$ python3 -q
>>> import numpy as np
>>> import numpy.linalg as la
>>> np.set_printoptions(precision=2, suppress=True, linewidth=140)
>>> E = np.loadtxt("case10.csv", delimiter=",")
>>> E
array([[  0.1 , -19.4 ,   4.03,  27.4 ,  29.35,   7.68, -13.49, -39.12,  -9.6 , -17.6 ,  21.52],
       [  0.79, -15.31,   4.21,  23.22,  24.8 ,   5.55, -10.03, -32.99,  -6.89, -14.8 ,  18.23],
       [  1.6 ,  -9.61,   4.24,  17.1 ,  18.12,   2.69,  -5.35, -24.03,  -3.32, -10.81,  13.45],
       [  1.58,   0.32,   2.1 ,   3.21,   3.01,  -1.21,   1.56,  -4.1 ,   1.15,  -2.38,   2.9 ],
       [  0.86,   0.6 ,   1.01,   1.18,   0.94,  -0.8 ,   1.13,  -1.39,   0.66,  -1.12,   1.27],
       [  0.14,   0.13,   0.14,   0.14,   0.08,  -0.14,   0.21,  -0.15,   0.08,  -0.2 ,   0.2 ],
       [  0.13,   0.12,   0.13,   0.13,   0.07,  -0.13,   0.19,  -0.13,   0.07,  -0.18,   0.18],
       [ -0.58,  -0.4 ,  -0.1 ,  -1.08,   0.08,   0.25,  -0.61,   0.93,   1.71,   3.19,  -2.72],
       [  3.49,   9.18,   6.07,  -6.32,  -2.14,  -7.62,  10.14,   7.87,  18.5 ,  15.64, -13.07],
       [  4.59,  11.78,   7.54,  -7.68,  -3.01,  -9.66,  13.02,   9.8 ,  22.36,  18.25, -15.3 ],
       [  4.91,  12.56,   7.97,  -8.08,  -3.27, -10.26,  13.87,  10.37,  23.48,  19.01, -15.95]])
>>> U, sig, Vh = la.svd(E, full_matrices=False)
>>> sig.round(2) + 0
array([111.2 ,  44.42,   6.61,   0.  ,   0.  ,   0.  ,   0.  ,   0.  ,   0.  ,   0.  ,   0.  ])
>>> np.round(U.T @ E @ Vh.T, 2) + 0
array([[111.2 ,   0.  ,   0.  ,   0.  ,   0.  ,   0.  ,   0.  ,   0.  ,   0.  ,   0.  ,   0.  ],
       [  0.  ,  44.42,   0.  ,   0.  ,   0.  ,   0.  ,   0.  ,   0.  ,   0.  ,   0.  ,   0.  ],
       [  0.  ,   0.  ,   6.61,   0.  ,   0.  ,   0.  ,   0.  ,   0.  ,   0.  ,   0.  ,   0.  ],
       [  0.  ,   0.  ,   0.  ,   0.  ,   0.  ,   0.  ,   0.  ,   0.  ,   0.  ,   0.  ,   0.  ],
       [  0.  ,   0.  ,   0.  ,   0.  ,   0.  ,   0.  ,   0.  ,   0.  ,   0.  ,   0.  ,   0.  ],
       [  0.  ,   0.  ,   0.  ,   0.  ,   0.  ,   0.  ,   0.  ,   0.  ,   0.  ,   0.  ,   0.  ],
       [  0.  ,   0.  ,   0.  ,   0.  ,   0.  ,   0.  ,   0.  ,   0.  ,   0.  ,   0.  ,   0.  ],
       [  0.  ,   0.  ,   0.  ,   0.  ,   0.  ,   0.  ,   0.  ,   0.  ,   0.  ,   0.  ,   0.  ],
       [  0.  ,   0.  ,   0.  ,   0.  ,   0.  ,   0.  ,   0.  ,   0.  ,   0.  ,   0.  ,   0.  ],
       [  0.  ,   0.  ,   0.  ,   0.  ,   0.  ,   0.  ,   0.  ,   0.  ,   0.  ,   0.  ,   0.  ],
       [  0.  ,   0.  ,   0.  ,   0.  ,   0.  ,   0.  ,   0.  ,   0.  ,   0.  ,   0.  ,   0.  ]])
>>> np.abs(U[:, 0]).round(6).argmax()
np.int64(0)
>>> vec = np.array([0, 2, 1, 3, 0, 0, -2, -2, 0, -2, 1])
>>> h1 = np.maximum(E @ vec, 0)
>>> np.maximum(E @ (3 * vec), 0)
array([628.1 , 531.4 , 390.45,  75.36,  29.32,   3.98,   3.61,   0.  ,   0.  ,   0.  ,   0.  ])
>>> E.T @ h1
array([   418.48,  -8011.01,   2205.66,  12169.12,  12980.07,   2902.68,  -5247.61, -17277.45,  -3625.69,  -7783.8 ,   9570.98])
>>> np.tanh(E @ vec)
array([ 1.  ,  1.  ,  1.  ,  1.  ,  1.  ,  0.87,  0.83, -1.  , -1.  , -1.  , -1.  ])
>>> E * (h1 > 1e-9)[:, None]
array([[  0.1 , -19.4 ,   4.03,  27.4 ,  29.35,   7.68, -13.49, -39.12,  -9.6 , -17.6 ,  21.52],
       [  0.79, -15.31,   4.21,  23.22,  24.8 ,   5.55, -10.03, -32.99,  -6.89, -14.8 ,  18.23],
       [  1.6 ,  -9.61,   4.24,  17.1 ,  18.12,   2.69,  -5.35, -24.03,  -3.32, -10.81,  13.45],
       [  1.58,   0.32,   2.1 ,   3.21,   3.01,  -1.21,   1.56,  -4.1 ,   1.15,  -2.38,   2.9 ],
       [  0.86,   0.6 ,   1.01,   1.18,   0.94,  -0.8 ,   1.13,  -1.39,   0.66,  -1.12,   1.27],
       [  0.14,   0.13,   0.14,   0.14,   0.08,  -0.14,   0.21,  -0.15,   0.08,  -0.2 ,   0.2 ],
       [  0.13,   0.12,   0.13,   0.13,   0.07,  -0.13,   0.19,  -0.13,   0.07,  -0.18,   0.18],
       [ -0.  ,  -0.  ,  -0.  ,  -0.  ,   0.  ,   0.  ,  -0.  ,   0.  ,   0.  ,   0.  ,  -0.  ],
       [  0.  ,   0.  ,   0.  ,  -0.  ,  -0.  ,  -0.  ,   0.  ,   0.  ,   0.  ,   0.  ,  -0.  ],
       [  0.  ,   0.  ,   0.  ,  -0.  ,  -0.  ,  -0.  ,   0.  ,   0.  ,   0.  ,   0.  ,  -0.  ],
       [  0.  ,   0.  ,   0.  ,  -0.  ,  -0.  ,  -0.  ,   0.  ,   0.  ,   0.  ,   0.  ,  -0.  ]])
>>> round(la.det(E), 2)
np.float64(-0.0)
>>> E.inv()
Traceback (most recent call last):
  File "<python-input-16>", line 1, in <module>
    E.inv()
    ^^^^^
AttributeError: 'numpy.ndarray' object has no attribute 'inv'
>>> np.allclose(E, E.T)
False
>>> np.round(np.sort(np.abs(la.eigvals(E))), 2) + 0
array([ 0.  ,  0.  ,  0.  ,  0.  ,  0.  ,  0.  ,  0.  ,  0.  , 14.02, 19.06, 20.01])
>>> K = np.load("sample10.npy")
>>> K
array([[ 13.89,  -0.51,  11.57,   0.69,  -9.95,  12.19,  -7.27,  14.44],
       [ 15.59,  -1.  ,  10.25,   1.28,  -6.98,   8.64,  -5.03,  14.13],
       [ 12.07,   1.77,  11.46,   0.74, -10.27,   8.39,  -3.95,  14.71],
       [ 14.22,   0.64,   9.22,   1.39, -11.74,  10.53,  -3.18,  14.63],
       [ 14.45,   1.91,  10.21,  -0.86, -10.28,  10.8 ,  -5.3 ,  16.19],
       [ 16.1 ,   0.56,  10.29,   0.55,  -9.85,  10.95,  -4.04,  14.17],
       [ 15.53,  -1.09,   9.32,   1.11, -11.52,  11.67,  -3.97,  15.01],
       [ 14.83,  -0.4 ,   8.87,  -0.67,  -8.62,   9.72,  -5.56,  14.69],
       [ 14.06,   1.08,   8.65,   0.41,  -9.1 ,   9.3 ,  -4.07,  16.91],
       [ 16.62,  -1.18,   9.23,  -0.99,  -9.77,   8.91,  -4.58,  14.98],
       [ 12.68,   0.95,  10.72,  -0.38,  -9.75,  10.12,  -4.17,  15.2 ],
       [ 15.73,  -0.02,  10.22,  -0.03, -10.19,   9.19,  -4.22,  14.32],
       [ 15.25,   0.22,  10.87,  -1.08,  -9.97,   9.87,  -5.55,  15.2 ],
       [ 15.67,   0.44,   9.54,   0.05,  -9.67,   9.89,  -5.35,  14.9 ],
       [ 15.11,   0.24,  10.04,   0.5 , -11.84,  10.83,  -3.72,  13.42],
       [ 15.5 ,  -1.19,   8.64,  -1.33, -11.23,   8.75,  -5.35,  14.15],
       [ 17.32,  -0.25,  11.4 ,  -0.68, -10.85,   8.32,  -5.77,  16.1 ],
       [ 15.49,   0.68,   9.27,   1.05,  -9.08,   9.11,  -5.23,  15.56],
       [ 15.14,  -0.28,  11.33,  -1.13,  -9.08,  10.64,  -3.99,  13.1 ],
       [ 14.85,  -0.82,   8.23,   0.41, -10.8 ,   9.68,  -5.36,  16.39],
       [ 15.34,   0.24,   9.39,   1.07,  -9.58,   9.58,  -4.52,  14.74],
       [ 15.92,  -0.08,  10.2 ,  -0.44, -11.1 ,  10.47,  -3.35,  14.36],
       [ 16.27,   1.02,   9.02,   0.81,  -9.62,   9.86,  -5.87,  15.31],
       [ 13.88,  -0.7 ,   8.53,   0.31,  -9.79,  10.61,  -4.74,  14.58],
       [ 15.31,  -0.84,   8.67,   1.9 ,  -9.16,   9.48,  -5.28,  14.64],
       [ 15.88,   0.04,  10.91,   0.19, -10.11,  10.56,  -5.97,  13.89],
       [ 15.42,   0.14,  10.05,  -0.48,  -8.9 ,  10.55,  -6.75,  14.93],
       [ 16.66,   1.23,  10.38,   0.3 , -10.07,   9.72,  -6.33,  15.53],
       [ 16.86,   1.61,  10.86,  -0.13, -10.41,   8.45,  -5.09,  13.7 ],
       [ 13.45,  -1.22,   8.43,  -0.34, -11.9 ,   8.95,  -5.31,  14.83],
       [ 15.58,   0.46,  10.1 ,  -1.71,  -9.62,  10.29,  -3.87,  17.02],
       [ 15.41,  -0.63,   8.46,  -0.08, -10.45,  10.72,  -4.37,  14.61],
       [ 14.29,   1.8 ,   9.33,   0.25,  -9.71,   9.43,  -2.76,  15.32],
       [ 13.77,  -0.3 ,  10.23,   0.63, -11.62,   9.57,  -4.92,  15.5 ],
       [ 14.38,  -0.37,   9.56,   0.53,  -9.7 ,  10.87,  -5.78,  11.87]])
>>> cen = K - K.mean(axis=0)
>>> U, sig, Vh = la.svd(cen, full_matrices=False)
>>> np.abs(U[:, 0]).argmax()
np.int64(2)
>>> la.matrix_rank(cen)
np.int64(8)
>>> Vh[0] * np.sign(Vh[0, np.abs(Vh[0]).argmax()])
array([ 0.73, -0.16,  0.15, -0.15,  0.36, -0.13, -0.5 , -0.08])
>>> np.round((sig ** 2).sum() ** 2 / (sig ** 4).sum(), 2)
np.float64(6.83)
